% python3 -q
>>> import numpy as np
>>> np.set_printoptions(precision=2, suppress=True, linewidth=200, floatmode="fixed")
>>> E = np.load("run11.npy")
>>> E
array([[ 1,  0, -3,  4, -3, -3,  2,  1,  3,  5,  5,  3,  3, -4,  1],
       [ 0,  4,  5,  2, -3,  0, -5, -2, -1, -3,  2, -2, -2,  0,  1],
       [ 0,  0, -2,  0, -2, -1, -1,  1,  1,  4,  1,  5,  4, -3,  4],
       [ 0,  0,  0,  0, -5,  2, -2, -3,  4, -4, -4,  0,  5, -5,  3],
       [ 0,  0,  0,  0, -1,  5,  1,  0, -1,  4, -5,  3, -2,  1, -5],
       [ 0,  0,  0,  0,  0,  2,  5,  4, -3, -2, -3, -2,  1,  3,  2],
       [ 0,  0,  0,  0,  0,  0, -5, -2, -3,  4,  4,  5, -5, -2, -3],
       [ 0,  0,  0,  0,  0,  0,  0,  3,  0, -3, -3,  4,  4,  3, -4],
       [ 0,  0,  0,  0,  0,  0,  0,  0, -1, -5, -4,  5,  1, -4,  4],
       [ 0,  0,  0,  0,  0,  0,  0,  0,  0, -3,  5,  3,  1,  0,  1],
       [ 0,  0,  0,  0,  0,  0,  0,  0,  0,  0, -1, -3, -5, -1, -3],
       [ 0,  0,  0,  0,  0,  0,  0,  0,  0,  0,  0, -4,  3, -3, -3],
       [ 0,  0,  0,  0,  0,  0,  0,  0,  0,  0,  0,  0,  5,  0, -4],
       [ 0,  0,  0,  0,  0,  0,  0,  0,  0,  0,  0,  0,  0,  1,  5],
       [ 0,  0,  0,  0,  0,  0,  0,  0,  0,  0,  0,  0,  0,  0,  5]])
>>> r0, r1 = E[5], E[0]
>>> r0 @ r0
np.int64(85)
>>> r0 @ r1
np.int64(-39)
>>> pr = (r0 @ r1) / (r0 @ r0) * r0
>>> round(float(np.linalg.norm(r0 + r1) ** 2 + np.linalg.norm(r0 - r1) ** 2), 2)
456.0
>>> pr
array([-0.00, -0.00, -0.00, -0.00, -0.00, -0.92, -2.29, -1.84,  1.38,  0.92,  1.38,  0.92, -0.46, -1.38, -0.92])
>>> np.linalg.matrix_rank(np.outer(r0, r1))
np.int64(1)
>>> r1 - pr
array([ 1.00,  0.00, -3.00,  4.00, -3.00, -2.08,  4.29,  2.84,  1.62,  4.08,  3.62,  2.08,  3.46, -2.62,  1.92])
>>> np.argsort(-np.linalg.norm(E, axis=0).round(6), kind="stable")[:3]
array([14, 12, 11])
>>> left, sig, vt = np.linalg.svd(E)
>>> V = vt[:(sig > 1e-8).sum()]
>>> rng = np.random.default_rng(3530)
>>> x0 = E[10] + 3 * E[4] + rng.integers(2) * np.eye(15)[13]
>>> x0
array([  0.00,   0.00,   0.00,   0.00,  -3.00,  15.00,   3.00,   0.00,  -3.00,  12.00, -16.00,   6.00, -11.00,   3.00, -18.00])
>>> np.allclose(V.T @ V @ x0, x0)
True
>>> np.diag(V.T @ V)
array([0.07, 0.99, 1.00, 0.94, 1.00, 1.00, 1.00, 1.00, 1.00, 1.00, 1.00, 1.00, 1.00, 1.00, 1.00])
>>> round(float(np.linalg.norm(x0 - V.T @ V @ x0)), 2)
0.0
